% ipython --no-banner

In [1]: import numpy as np

In [2]: import numpy.linalg as la

In [3]: np.set_printoptions(precision=3, suppress=True, linewidth=100, floatmode="fixed")

In [4]: rnd = lambda a: np.round(a, 3) + 0

In [5]: M = np.array([[8, -2, 0], [0, 1, 0], [2, 2, 5]])

In [6]: vals, vecs = la.eig(M)

In [7]: rnd(np.sort(la.eigvals(M.T)))
Out[7]: array([1.000, 5.000, 8.000])

In [8]: vals
Out[8]: array([5.000, 8.000, 1.000])

In [9]: np.prod(vals)
Out[9]: np.float64(40.0)

In [10]: rnd(np.sort(la.eigvals(M @ M)))
Out[10]: array([ 1.000, 25.000, 64.000])

In [11]: M @ vecs[:, 0] - vals[0] * vecs[:, 0]
Out[11]: array([0.000, 0.000, 0.000])

In [12]: feats = np.load("test19.npy")

In [13]: feats
Out[13]: 
array([[-19,   2],
       [  0, -21]])

In [14]: x0 = np.array([-2, -1])

In [15]: target = feats @ x0

In [16]: coef, lr = np.zeros(2), 1 / la.norm(feats, 2) ** 2

In [17]: for i in range(200):
    ...:     coef -= lr * feats.T @ (feats @ coef - target)
    ...:     if i % 50 == 0: print(i, round(la.norm(feats @ coef - target), 3))
    ...: 
0 10.209
50 0.0
100 0.0
150 0.0

In [18]: coef
Out[18]: array([-2.000, -1.000])

In [19]: rnd(la.cond(feats))
Out[19]: np.float64(1.152)

In [20]: vals, vecs = la.eig(feats)

In [21]: rnd(np.sort(la.eigvals(feats.T)))
Out[21]: array([-21.000, -19.000])

In [22]: rnd(np.sort(la.eigvals(feats @ feats)))
Out[22]: array([361.000, 441.000])

In [23]: rnd(np.sort(la.eigvals(la.inv(feats))))
Out[23]: array([-0.053, -0.048])

In [24]: def softmax(z):
    ...:     e = np.exp(z - z.max(axis=-1, keepdims=True))
    ...:     return e / e.sum(axis=-1, keepdims=True)
    ...: 

In [25]: rnd(softmax(feats).sum(axis=1))
Out[25]: array([1.000, 1.000])

In [26]: rnd(softmax(feats[1]))
Out[26]: array([1.000, 0.000])

In [27]: scores = feats @ feats.T / np.sqrt(2)

In [28]: rnd(softmax(scores)[1] @ feats)
Out[28]: array([  0.000, -21.000])

In [29]: softmax(scores).round(6).argmax(axis=1)
Out[29]: array([0, 1])

In [30]: rnd(softmax(scores))
Out[30]: 
array([[1.000, 0.000],
       [0.000, 1.000]])

In [31]: rnd(softmax(scores + np.triu(np.full(scores.shape, -np.inf), 1)))
Out[31]: 
array([[1.000, 0.000],
       [0.000, 1.000]])

In [32]: rnd(la.norm(feats, 2))
Out[32]: np.float64(21.439)

In [33]: rnd(la.norm(feats, "nuc"))
Out[33]: np.float64(40.05)

In [34]: rnd(la.norm(feats[1] - feats[0]))
Out[34]: np.float64(29.833)

In [35]: la.norm(feats, axis=2)
AxisError: axis 2 is out of bounds for array of dimension 2


In [36]: rnd(la.norm(feats, axis=1))
Out[36]: array([19.105, 21.000])

In [37]: X = np.load("w.npy")

In [38]: X
Out[38]: 
array([[ -1,  -2,  -7],
       [ -9, -10,  -2],
       [ -4, -14,  -6],
       [  4,  -5,  -8],
       [ 13,   1,  -4],
       [ 10,  -7,  -8],
       [  6,  -2, -11],
       [ 10,   0, -20],
       [  9,  -5, -25],
       [  9,   2, -25],
       [ 15,   4, -22],
       [ 24,   3, -19],
       [ 15,  -2, -17]])

In [39]: gram = np.cov(X, rowvar=False)

In [40]: rnd(np.polyfit(X[:, 0], X[:, 2], 1))
Out[40]: array([-0.564, -9.003])

In [41]: rnd(la.eigvalsh(gram)[::-1])
Out[41]: array([133.140,  29.571,   9.212])

In [42]: rnd(X.std(axis=0))
Out[42]: array([8.423, 5.051, 7.889])

In [43]: np.argsort(-X.std(axis=0).round(6), kind="stable")
Out[43]: array([0, 2, 1])

In [44]: rnd(np.corrcoef(X[:, 0], X[:, 2])[0, 1])
Out[44]: np.float64(-0.602)
